$ python3 -q
>>> import numpy as np
>>> np.set_printoptions(precision=3, suppress=True, linewidth=160)
>>> K = np.loadtxt("m.csv", delimiter=",")
>>> K
array([[-0.788, -1.454,  0.698, -0.882],
       [ 1.751, -0.26 ,  0.338, -0.868],
       [ 0.438, -1.305, -1.209,  0.802],
       [ 0.35 , -0.341,  1.391,  1.351]])
>>> print(np.round(K[:, 0] @ K[:, 3], 3))
-0.0
>>> J = np.loadtxt("sample4.csv", delimiter=",")
>>> J
array([[ 0.6 ,  0.1 ,  1.  ,  0.2 ],
       [-0.3 , -0.05, -0.5 , -0.1 ],
       [ 0.06,  0.01,  0.1 ,  0.02],
       [-1.32, -0.22, -2.2 , -0.44],
       [ 0.3 ,  0.05,  0.5 ,  0.1 ],
       [ 0.48,  0.08,  0.8 ,  0.16]])
>>> # rows and columns are dependent
>>> vec = np.array([1, -7, 5, -8])
>>> print(K @ vec)
[19.938 12.202 -2.892 -1.111]
>>> print(K @ np.eye(4)[3])
[-0.882 -0.868  0.802  1.351]
>>> np.linalg.norm(K @ vec) <= np.linalg.norm(K, 2) * np.linalg.norm(vec) + 1e-9
np.True_
>>> K @ np.ones(4)
array([-2.426,  0.962, -1.274,  2.751])
>>> np.allclose(J[:-1].T @ np.linalg.lstsq(J[:-1].T, J[-1])[0], J[-1])
True
>>> round(float(np.trace(np.linalg.pinv(J) @ J)), 3)
1.0
>>> np.linalg.lstsq(J[:-1].T, J[-1])[2]
np.int32(1)
>>> m1 = np.loadtxt("mat.csv", delimiter=",")
>>> print(m1)
[[1.    0.9   0.81  0.729 0.656 0.59 ]
 [0.9   1.    0.9   0.81  0.729 0.656]
 [0.81  0.9   1.    0.9   0.81  0.729]
 [0.729 0.81  0.9   1.    0.9   0.81 ]
 [0.656 0.729 0.81  0.9   1.    0.9  ]
 [0.59  0.656 0.729 0.81  0.9   1.   ]]
>>> ev, V = np.linalg.eigh(m1)
>>> vec = np.array([2, 0, 0, 2, 1, 1])
>>> np.linalg.eigvalsh(m1[1:, 1:])
array([0.058, 0.079, 0.146, 0.455, 4.262])
>>> V * np.maximum(ev, 0) @ V.T
array([[1.   , 0.9  , 0.81 , 0.729, 0.656, 0.59 ],
       [0.9  , 1.   , 0.9  , 0.81 , 0.729, 0.656],
       [0.81 , 0.9  , 1.   , 0.9  , 0.81 , 0.729],
       [0.729, 0.81 , 0.9  , 1.   , 0.9  , 0.81 ],
       [0.656, 0.729, 0.81 , 0.9  , 1.   , 0.9  ],
       [0.59 , 0.656, 0.729, 0.81 , 0.9  , 1.   ]])
>>> (np.sign(V[:, -1].round(6)) == np.sign(V[0, -1].round(6))).astype(int)
array([1, 1, 1, 1, 1, 1])
>>> np.round(vec @ m1 @ vec, 3)
np.float64(29.456)
>>> V * np.sqrt(ev) @ V.T
array([[0.769, 0.427, 0.31 , 0.244, 0.202, 0.173],
       [0.427, 0.695, 0.392, 0.292, 0.236, 0.202],
       [0.31 , 0.392, 0.677, 0.384, 0.292, 0.244],
       [0.244, 0.292, 0.384, 0.677, 0.392, 0.31 ],
       [0.202, 0.236, 0.292, 0.392, 0.695, 0.427],
       [0.173, 0.202, 0.244, 0.31 , 0.427, 0.769]])
>>> feats = np.array([[-1, 2, -2, 0],
...     [-3, 3, 0, 2],
...     [0, 1, 3, -3],
...     [-1, -1, 2, 0],
...     [2, -1, -2, 1]])
>>> feats[:, 3] = -1 * feats[:, 2]
>>> feats
array([[-1,  2, -2,  2],
       [-3,  3,  0,  0],
       [ 0,  1,  3, -3],
       [-1, -1,  2, -2],
       [ 2, -1, -2,  2]])
>>> # rows and columns are dependent
>>> Uu, sv, Vh = np.linalg.svd(feats)
>>> sv.round(3) + 0
array([6.571, 5.195, 1.682, 0.   ])
>>> np.argmax(sv[:-1] / (sv[1:] + 1e-6)) + 1
np.int64(3)
>>> M2 = Uu[:, :3] @ np.diag(sv[:3]) @ Vh[:3]
>>> np.linalg.matrix_rank(M2)
np.int64(3)
>>> print(np.linalg.matrix_rank(feats, rtol=0.05))
3
>>> np.round(np.abs(feats - M2).max(), 3)
np.float64(0.0)
>>> M2.round(3) + 0
array([[-1.,  2., -2.,  2.],
       [-3.,  3.,  0.,  0.],
       [ 0.,  1.,  3., -3.],
       [-1., -1.,  2., -2.],
       [ 2., -1., -2.,  2.]])
>>> round(np.linalg.norm(feats - M2, 2), 3), round(float(sv[3]), 3)
(np.float64(0.0), 0.0)
>>> vec = np.array([0, 0, 0, 1])
>>> (feats * vec).sum(axis=1)
array([ 2,  0, -3, -2,  2])
>>> np.linalg.norm(feats @ vec) <= np.linalg.norm(feats, 2) * np.linalg.norm(vec) + 1e-9
np.True_
>>> feats @ vec
array([ 2,  0, -3, -2,  2])
